% python3 -q
>>> import numpy as np
>>> from numpy import linalg as LA
>>> np.set_printoptions(precision=2, suppress=True, linewidth=160)
>>> X = np.loadtxt("data.csv", delimiter=",")
>>> X
array([[-2.99,  0.03, -0.03,  1.98,  0.01],
       [-2.99,  0.  ,  0.01,  2.02,  0.  ],
       [-2.98, -0.01, -0.03,  2.01,  0.02],
       [-3.01,  0.01, -0.02,  2.  ,  0.02],
       [-3.  ,  0.02,  0.01,  2.02,  0.  ],
       [-3.  ,  0.03, -0.02,  2.04,  0.02],
       [-3.02,  0.01,  0.04,  2.02, -0.02],
       [-3.03,  0.05,  0.02,  2.  , -0.01],
       [-2.99,  0.02,  0.01,  2.  ,  0.  ],
       [-3.02,  0.  , -0.01,  1.97, -0.04],
       [-2.96,  0.  ,  0.03,  1.97, -0.01],
       [-5.01, -0.01, -2.99, -3.98,  1.01],
       [-4.99, -0.01, -2.96, -4.  ,  1.02],
       [-4.99,  0.  , -3.01, -4.03,  1.03],
       [-4.98,  0.02, -2.99, -4.  ,  1.01],
       [-5.01,  0.02, -2.98, -3.99,  1.02],
       [-5.01,  0.  , -2.99, -4.01,  1.02],
       [-5.  ,  0.03, -3.  , -4.01,  0.98],
       [-5.  ,  0.01, -3.01, -3.99,  1.02],
       [-5.  ,  0.01, -3.  , -4.02,  1.03],
       [-5.  , -0.03, -3.02, -4.  ,  1.02],
       [-5.02,  0.01, -2.99, -4.02,  1.02]])
>>> round(LA.norm(X, "nuc"), 2)
np.float64(35.59)
>>> round(float(LA.norm(X) ** 2 / LA.norm(X, 2) ** 2), 2)
1.23
>>> np.round(X[9] @ X[6], 2)
np.float64(13.1)
>>> round(float(LA.norm(X[9], 1)), 2), np.round(LA.norm(X[9], np.inf), 2)
(5.04, np.float64(3.02))
>>> np.round(LA.norm(X, 2), 2)
np.float64(23.98)
>>> E = np.load("dump.npy")
>>> E
array([[ -1.31,   3.03,  -4.28,   0.74,  -2.49],
       [  1.19,   1.92,  -2.9 ,   1.02,  -3.04],
       [  2.38,   1.39,  -2.23,   1.15,  -3.31],
       [-15.42,   9.3 , -12.12,  -0.82,   0.65],
       [  4.78,   0.32,  -0.9 ,   1.42,  -3.84],
       [  5.57,  -0.03,  -0.46,   1.51,  -4.02],
       [  5.94,  -0.2 ,  -0.25,   1.55,  -4.1 ],
       [ 11.93,  -2.86,   3.07,   2.21,  -5.43],
       [-16.17,   9.63, -12.54,  -0.91,   0.82],
       [ -4.49,   4.44,  -6.05,   0.39,  -1.78],
       [ -1.67,   3.19,  -4.49,   0.7 ,  -2.41],
       [ -3.24,   3.89,  -5.36,   0.53,  -2.06],
       [-18.79,  10.8 , -14.  ,  -1.2 ,   1.4 ],
       [  3.32,   0.97,  -1.71,   1.26,  -3.52],
       [-14.14,   8.73, -11.41,  -0.68,   0.37],
       [  1.37,   1.83,  -2.79,   1.04,  -3.08],
       [  1.81,   1.64,  -2.55,   1.09,  -3.18],
       [ 22.31,  -7.47,   8.84,   3.37,  -7.74],
       [-20.33,  11.48, -14.85,  -1.37,   1.74],
       [ -3.49,   4.  ,  -5.5 ,   0.5 ,  -2.  ],
       [  3.15,   1.04,  -1.8 ,   1.24,  -3.48],
       [ -1.44,   3.09,  -4.36,   0.73,  -2.46],
       [ -6.65,   5.4 ,  -7.25,   0.15,  -1.3 ],
       [ -1.93,   3.3 ,  -4.63,   0.67,  -2.35],
       [-23.13,  12.73, -16.41,  -1.68,   2.36],
       [  7.09,  -0.71,   0.38,   1.68,  -4.35]])
>>> E @ LA.pinv(E) @ E
array([[ -1.31,   3.03,  -4.28,   0.74,  -2.49],
       [  1.19,   1.92,  -2.9 ,   1.02,  -3.04],
       [  2.38,   1.39,  -2.23,   1.15,  -3.31],
       [-15.42,   9.3 , -12.12,  -0.82,   0.65],
       [  4.78,   0.32,  -0.9 ,   1.42,  -3.84],
       [  5.57,  -0.03,  -0.46,   1.51,  -4.02],
       [  5.94,  -0.2 ,  -0.25,   1.55,  -4.1 ],
       [ 11.93,  -2.86,   3.07,   2.21,  -5.43],
       [-16.17,   9.63, -12.54,  -0.91,   0.82],
       [ -4.49,   4.44,  -6.05,   0.39,  -1.78],
       [ -1.67,   3.19,  -4.49,   0.7 ,  -2.41],
       [ -3.24,   3.89,  -5.36,   0.53,  -2.06],
       [-18.79,  10.8 , -14.  ,  -1.2 ,   1.4 ],
       [  3.32,   0.97,  -1.71,   1.26,  -3.52],
       [-14.14,   8.73, -11.41,  -0.68,   0.37],
       [  1.37,   1.83,  -2.79,   1.04,  -3.08],
       [  1.81,   1.64,  -2.55,   1.09,  -3.18],
       [ 22.31,  -7.47,   8.84,   3.37,  -7.74],
       [-20.33,  11.48, -14.85,  -1.37,   1.74],
       [ -3.49,   4.  ,  -5.5 ,   0.5 ,  -2.  ],
       [  3.15,   1.04,  -1.8 ,   1.24,  -3.48],
       [ -1.44,   3.09,  -4.36,   0.73,  -2.46],
       [ -6.65,   5.4 ,  -7.25,   0.15,  -1.3 ],
       [ -1.93,   3.3 ,  -4.63,   0.67,  -2.35],
       [-23.13,  12.73, -16.41,  -1.68,   2.36],
       [  7.09,  -0.71,   0.38,   1.68,  -4.35]])
>>> np.allclose(E[:-1].T @ LA.lstsq(E[:-1].T, E[-1])[0], E[-1])
True
>>> np.unique(E.round(6), axis=0).shape
(26, 5)
>>> cen = E - E.mean(axis=1)
Traceback (most recent call last):
  File "<python-input-15>", line 1, in <module>
    cen = E - E.mean(axis=1)
          ~~^~~~~~~~~~~~~~~~
ValueError: operands could not be broadcast together with shapes (26,5) (26,) 
>>> cen = E - E.mean(axis=0)
>>> U, sigma, VT = LA.svd(cen, full_matrices=False)
>>> VT[0] * np.sign(VT[0, np.abs(VT[0]).argmax()])
array([ 0.8 , -0.35,  0.44,  0.09, -0.18])
>>> np.round(cen.mean(axis=0), 2) + 0
array([0., 0., 0., 0., 0.])
>>> (np.sign(U[:, 0]) == np.sign(U[0, 0])).astype(int)
array([1, 1, 1, 0, 1, 1, 1, 1, 0, 0, 1, 0, 0, 1, 0, 1, 1, 1, 0, 0, 1, 1, 0, 1, 0, 1])
>>> round(float((sigma ** 2).sum() ** 2 / (sigma ** 4).sum()), 2)
1.0
>>> sigma.round(2) + 0
array([65.86,  0.  ,  0.  ,  0.  ,  0.  ])
